>>> import numpy as np
>>> import numpy.linalg as la
>>> np.set_printoptions(suppress=True, linewidth=200)
>>> arr = np.load("out5.npy")
>>> arr
array([[  4.683,  -2.44 ,  -0.003],
       [ -7.699,   3.854,   0.061],
       [  8.171,  -4.174,   0.111],
       [ -2.517,   1.347,  -0.123],
       [ -2.067,   1.05 ,   0.065],
       [  6.445,  -3.35 ,   0.04 ],
       [  7.362,  -3.891,   0.176],
       [ -7.087,   3.578,  -0.015],
       [ -6.313,   3.167,  -0.021],
       [  1.811,  -1.021,  -0.051],
       [  8.287,  -4.141,  -0.017],
       [ -3.623,   1.816,   0.132],
       [ -0.347,   0.342,   0.159],
       [ 10.89 ,  -5.332,   0.089],
       [  3.886,  -1.913,  -0.032],
       [ -0.246,   0.063,  -0.018],
       [  0.786,  -0.524,  -0.049],
       [-10.924,   5.439,  -0.089],
       [ -2.748,   1.369,  -0.166],
       [ -5.885,   2.867,  -0.052],
       [ -1.799,   0.829,  -0.08 ],
       [ -5.257,   2.662,   0.101],
       [ -0.527,   0.156,  -0.172],
       [ -2.778,   1.348,   0.02 ],
       [  6.022,  -3.055,   0.037],
       [  9.867,  -4.838,  -0.012],
       [ -6.122,   3.142,  -0.074],
       [  1.83 ,  -1.011,  -0.176],
       [  0.963,  -0.526,  -0.036],
       [ -4.481,   2.336,  -0.065],
       [  6.907,  -3.518,  -0.208],
       [  1.932,  -0.841,  -0.122],
       [ 10.029,  -4.849,  -0.138],
       [  9.229,  -4.685,   0.128],
       [  9.936,  -4.855,   0.206],
       [  0.908,  -0.496,   0.128],
       [ -3.156,   1.718,  -0.088],
       [ -6.565,   3.294,   0.15 ]])
>>> gram = np.cov(arr, rowvar=False)
>>> np.argwhere(np.triu(np.abs(np.corrcoef(arr.T)) > 0.8, 1))
array([[0, 1]])
>>> np.round(la.eigvalsh(gram)[::-1], 3)
array([44.842,  0.011,  0.007])
>>> np.round(np.median(arr, axis=0), 3)
array([ 0.27 , -0.216, -0.018])
>>> gram.round(3)
array([[ 35.844, -17.957,   0.109],
       [-17.957,   9.004,  -0.055],
       [  0.109,  -0.055,   0.012]])
>>> np.round(arr.std(axis=0), 3)
array([5.908, 2.961, 0.107])
>>> gram.shape
(3, 3)
>>> Ac = (arr - arr.mean(axis=0)) / arr.std(axis=0)
>>> np.round(Ac.std(axis=0), 3)
array([1., 1., 1.])
>>> np.argwhere(np.abs(Ac) > 2)
array([], shape=(0, 2), dtype=int64)
>>> coef = la.lstsq(np.delete(Ac, 0, axis=1), Ac[:, 0])[0]
>>> np.abs(coef).argmax()
np.int64(0)
>>> coef.round(3) + 0
array([-0.999,  0.   ])
>>> K = np.load("block9.npy")
>>> K
array([[ 0.506, -0.1  ,  0.1  ,  1.   , -0.2  ,  0.1  , -0.1  ],
       [ 0.929,  0.3  , -1.1  , -0.3  ,  0.9  , -0.2  , -0.4  ],
       [ 8.29 ,  0.6  , -0.3  , -0.5  ,  0.   , -2.2  , -2.7  ],
       [ 0.858, -1.   , -0.1  ,  1.7  ,  0.7  , -1.2  , -0.2  ],
       [-8.217, -0.4  , -1.1  , -0.9  ,  1.7  ,  0.   ,  2.9  ],
       [ 0.349,  0.7  , -0.5  , -1.3  , -1.1  , -2.3  , -0.3  ],
       [-2.121, -1.1  , -0.1  , -1.4  ,  1.1  , -0.6  ,  0.6  ],
       [ 0.544, -0.1  ,  2.1  ,  0.5  ,  0.8  , -0.9  , -0.1  ],
       [ 0.003, -0.7  , -0.2  ,  1.2  ,  0.7  ,  0.8  , -0.1  ],
       [ 3.63 , -1.1  , -1.1  ,  0.1  , -1.1  , -0.3  , -1.2  ]])
>>> proj = K @ la.solve(K.T @ K, K.T)
>>> np.round(proj @ K[:, 6], 3)
array([-0.1, -0.4, -2.7, -0.2,  2.9, -0.3,  0.6, -0.1, -0.1, -1.2])
>>> np.round(la.eigvalsh(proj), 3) + 0
array([0., 0., 0., 1., 1., 1., 1., 1., 1., 1.])
>>> gram = K.T @ K
>>> np.allclose(gram, gram.T)
True
>>> round(np.trace(gram), 3), round(float((K ** 2).sum()), 3)
(np.float64(220.392), 220.392)
>>> (K @ K.T).shape
(10, 10)
>>> Q, R = la.qr(K)
>>> np.allclose(R.T @ R, K.T @ K)
True
>>> np.round(Q.T @ Q, 3) + 0
array([[1., 0., 0., 0., 0., 0., 0.],
       [0., 1., 0., 0., 0., 0., 0.],
       [0., 0., 1., 0., 0., 0., 0.],
       [0., 0., 0., 1., 0., 0., 0.],
       [0., 0., 0., 0., 1., 0., 0.],
       [0., 0., 0., 0., 0., 1., 0.],
       [0., 0., 0., 0., 0., 0., 1.]])
>>> np.round(Q @ R, 3) + 0
array([[ 0.506, -0.1  ,  0.1  ,  1.   , -0.2  ,  0.1  , -0.1  ],
       [ 0.929,  0.3  , -1.1  , -0.3  ,  0.9  , -0.2  , -0.4  ],
       [ 8.29 ,  0.6  , -0.3  , -0.5  ,  0.   , -2.2  , -2.7  ],
       [ 0.858, -1.   , -0.1  ,  1.7  ,  0.7  , -1.2  , -0.2  ],
       [-8.217, -0.4  , -1.1  , -0.9  ,  1.7  ,  0.   ,  2.9  ],
       [ 0.349,  0.7  , -0.5  , -1.3  , -1.1  , -2.3  , -0.3  ],
       [-2.121, -1.1  , -0.1  , -1.4  ,  1.1  , -0.6  ,  0.6  ],
       [ 0.544, -0.1  ,  2.1  ,  0.5  ,  0.8  , -0.9  , -0.1  ],
       [ 0.003, -0.7  , -0.2  ,  1.2  ,  0.7  ,  0.8  , -0.1  ],
       [ 3.63 , -1.1  , -1.1  ,  0.1  , -1.1  , -0.3  , -1.2  ]])
>>> J = np.loadtxt("arr.csv", delimiter=",")
>>> J.round(3)
array([[0.167, 0.167, 0.167, 0.167, 0.   , 0.167, 0.167, 0.   ],
       [0.091, 0.091, 0.091, 0.091, 0.182, 0.182, 0.182, 0.091],
       [0.133, 0.133, 0.2  , 0.067, 0.067, 0.133, 0.133, 0.133],
       [0.1  , 0.2  , 0.   , 0.2  , 0.1  , 0.1  , 0.1  , 0.2  ],
       [0.   , 0.091, 0.091, 0.182, 0.182, 0.182, 0.091, 0.182],
       [0.   , 0.125, 0.25 , 0.25 , 0.125, 0.25 , 0.   , 0.   ],
       [0.182, 0.091, 0.   , 0.182, 0.182, 0.091, 0.182, 0.091],
       [0.182, 0.091, 0.   , 0.182, 0.   , 0.182, 0.182, 0.182]])
>>> # a transition matrix
>>> np.round(np.sort(np.abs(la.eigvals(J)))[::-1], 3)
array([1.   , 0.199, 0.149, 0.149, 0.14 , 0.136, 0.136, 0.052])
>>> p = np.eye(8)[7]
>>> for _ in range(6):
...     p = p @ J
...     print(p.round(3))
... 
[0.182 0.091 0.    0.182 0.    0.182 0.182 0.182]
[0.123 0.131 0.084 0.187 0.09  0.16  0.131 0.094]
[0.103 0.13  0.097 0.173 0.108 0.16  0.123 0.106]
[0.101 0.127 0.098 0.171 0.109 0.161 0.123 0.109]
[0.101 0.127 0.098 0.172 0.109 0.161 0.122 0.11 ]
[0.101 0.127 0.098 0.172 0.109 0.161 0.122 0.11 ]
>>> Q, vecs = la.qr(J[:, :5])[0], la.qr(J[:, 5:])[0]
>>> sig = la.svd(Q.T @ vecs, compute_uv=False)
>>> round(float(la.norm(Q @ Q.T - vecs @ vecs.T, 2)), 3)
1.0
>>> sig.round(3)
array([0.984, 0.976, 0.674])
>>> rng = np.random.default_rng(846023)
>>> idx = rng.permutation(8)
>>> A2 = J[:, idx] * rng.choice([-1, 1], 8)
>>> A2.round(3)
array([[-0.167,  0.   , -0.167, -0.167, -0.   , -0.167, -0.167, -0.167],
       [-0.091,  0.091, -0.182, -0.091, -0.182, -0.182, -0.091, -0.091],
       [-0.2  ,  0.133, -0.133, -0.067, -0.067, -0.133, -0.133, -0.133],
       [-0.   ,  0.2  , -0.1  , -0.2  , -0.1  , -0.1  , -0.1  , -0.2  ],
       [-0.091,  0.182, -0.091, -0.182, -0.182, -0.182, -0.   , -0.091],
       [-0.25 ,  0.   , -0.   , -0.25 , -0.125, -0.25 , -0.   , -0.125],
       [-0.   ,  0.091, -0.182, -0.182, -0.182, -0.091, -0.182, -0.091],
       [-0.   ,  0.182, -0.182, -0.182, -0.   , -0.182, -0.182, -0.091]])
>>> Uu, _, vt = la.svd(J.T @ A2)
>>> np.round(la.lstsq(J, A2)[0], 3) + 0
array([[ 0.,  0.,  0.,  0.,  0.,  0., -1.,  0.],
       [ 0.,  0.,  0.,  0.,  0.,  0.,  0., -1.],
       [-1.,  0.,  0.,  0.,  0.,  0.,  0.,  0.],
       [ 0.,  0.,  0., -1.,  0.,  0.,  0.,  0.],
       [ 0.,  0.,  0.,  0., -1.,  0.,  0.,  0.],
       [ 0.,  0.,  0.,  0.,  0., -1.,  0.,  0.],
       [ 0.,  0., -1.,  0.,  0.,  0.,  0.,  0.],
       [ 0.,  1.,  0.,  0.,  0.,  0.,  0.,  0.]])
>>> idx
array([2, 7, 6, 3, 4, 5, 0, 1])
>>> np.round(Uu @ vt, 3) + 0
array([[ 0.,  0.,  0.,  0.,  0.,  0., -1.,  0.],
       [ 0.,  0.,  0.,  0.,  0.,  0.,  0., -1.],
       [-1.,  0.,  0.,  0.,  0.,  0.,  0.,  0.],
       [ 0.,  0.,  0., -1.,  0.,  0.,  0.,  0.],
       [ 0.,  0.,  0.,  0., -1.,  0.,  0.,  0.],
       [ 0.,  0.,  0.,  0.,  0., -1.,  0.,  0.],
       [ 0.,  0., -1.,  0.,  0.,  0.,  0.,  0.],
       [ 0.,  1.,  0.,  0.,  0.,  0.,  0.,  0.]])
>>> A2 = np.c_[K[:, :5] @ np.array([[-1, 5, -2, 1, -5],
...     [2, 5, 0, -5, 0],
...     [4, 1, -1, 3, 1],
...     [-3, 1, -2, 5, 3],
...     [-1, 1, 0, 0, 3]]), np.array([2, 1, 0, 4, 2, 4, 4, 9, 0, 8])]
>>> A2.round(3)
array([[ -3.106,   2.93 ,  -3.112,   6.306,  -0.03 ,   2.   ],
       [ -4.729,   5.645,  -0.158,  -5.371,  -3.945,   1.   ],
       [ -6.79 ,  43.65 , -15.28 ,   1.89 , -43.25 ,   0.   ],
       [ -9.058,   1.59 ,  -5.016,  14.058,   2.81 ,   4.   ],
       [  4.017, -43.385,  19.334, -14.017,  42.385,   2.   ],
       [  4.051,   2.345,   2.402, -11.151,  -9.445,   4.   ],
       [  2.621, -16.505,   7.142,  -3.921,   9.605,   4.   ],
       [  5.356,   5.62 ,  -4.188,   9.844,   3.28 ,   9.   ],
       [ -6.503,  -1.785,  -2.206,   8.903,   5.485,   0.   ],
       [ -9.43 ,  10.55 ,  -6.36 ,   6.33 , -22.25 ,   8.   ]])
>>> np.round(la.lstsq(K, A2[:, 0])[0], 3) + 0
array([-1.,  2.,  4., -3., -1.,  0.,  0.])
>>> la.matrix_rank(A2)
np.int64(6)
>>> np.round(la.norm(A2 - K @ la.lstsq(K, A2)[0], axis=0), 3) + 0
array([0.   , 0.   , 0.   , 0.   , 0.   , 8.047])
>>> la.matrix_rank(np.c_[K, A2])
np.int64(8)
>>> np.round(la.norm(la.qr(K)[0].T @ A2, axis=0) ** 2 / ((A2 ** 2).sum(axis=0) + 1e-12), 3)
array([1.   , 1.   , 1.   , 1.   , 1.   , 0.679])
>>> X = np.loadtxt("data.csv", delimiter=",")
>>> X
array([[-2.,  1.,  2.,  0.,  0.,  0.,  0.,  0.,  0.,  0.],
       [ 0.,  0.,  0.,  0.,  0.,  0.,  0.,  0.,  0.,  0.],
       [ 2., -2.,  0.,  0.,  0.,  0.,  0.,  0.,  0.,  0.],
       [ 0.,  0.,  0.,  2.,  2.,  1., -1.,  0.,  0.,  0.],
       [ 0.,  0.,  0.,  3., -1.,  3.,  2.,  2.,  1., -3.],
       [ 0.,  0.,  0.,  2., -1.,  3.,  3., -2., -3., -2.],
       [ 0.,  0.,  0., -3.,  3.,  0., -3.,  0.,  3.,  3.],
       [ 0.,  0.,  0.,  3.,  2., -1., -2., -3.,  2.,  2.],
       [ 0.,  0.,  0., -3.,  0., -3., -3., -3.,  0.,  1.],
       [ 0.,  0.,  0.,  0.,  3.,  1.,  1.,  3., -2.,  2.]])
>>> Uu, sig, vt = la.svd(X)
>>> sig.round(3)
array([11.048,  6.56 ,  6.015,  4.523,  3.811,  2.779,  1.59 ,  1.575,  0.157,  0.   ])
>>> A2 = Uu[:, :9] @ np.diag(sig[:9]) @ vt[:9]
>>> np.round(np.abs(X - A2).max(), 3)
np.float64(0.0)
>>> la.matrix_rank(A2)
np.int64(9)
>>> A2 = np.array([[1, 1], [1, -1]])
>>> feats = np.kron(A2, np.kron(A2, A2))[rng.permutation(8)][:6]
>>> feats
array([[ 1,  1,  1,  1,  1,  1,  1,  1],
       [ 1, -1, -1,  1,  1, -1, -1,  1],
       [ 1,  1,  1,  1, -1, -1, -1, -1],
       [ 1, -1,  1, -1,  1, -1,  1, -1],
       [ 1, -1, -1,  1, -1,  1,  1, -1],
       [ 1,  1, -1, -1, -1, -1,  1,  1]])
>>> round(la.norm(feats[3], 1), 3), round(float(la.norm(feats[3], np.inf)), 3)
(np.float64(8.0), 1.0)
>>> la.norm(feats, axis=1).argmax()
np.int64(0)
>>> feats[3] @ feats[2]
np.int64(0)
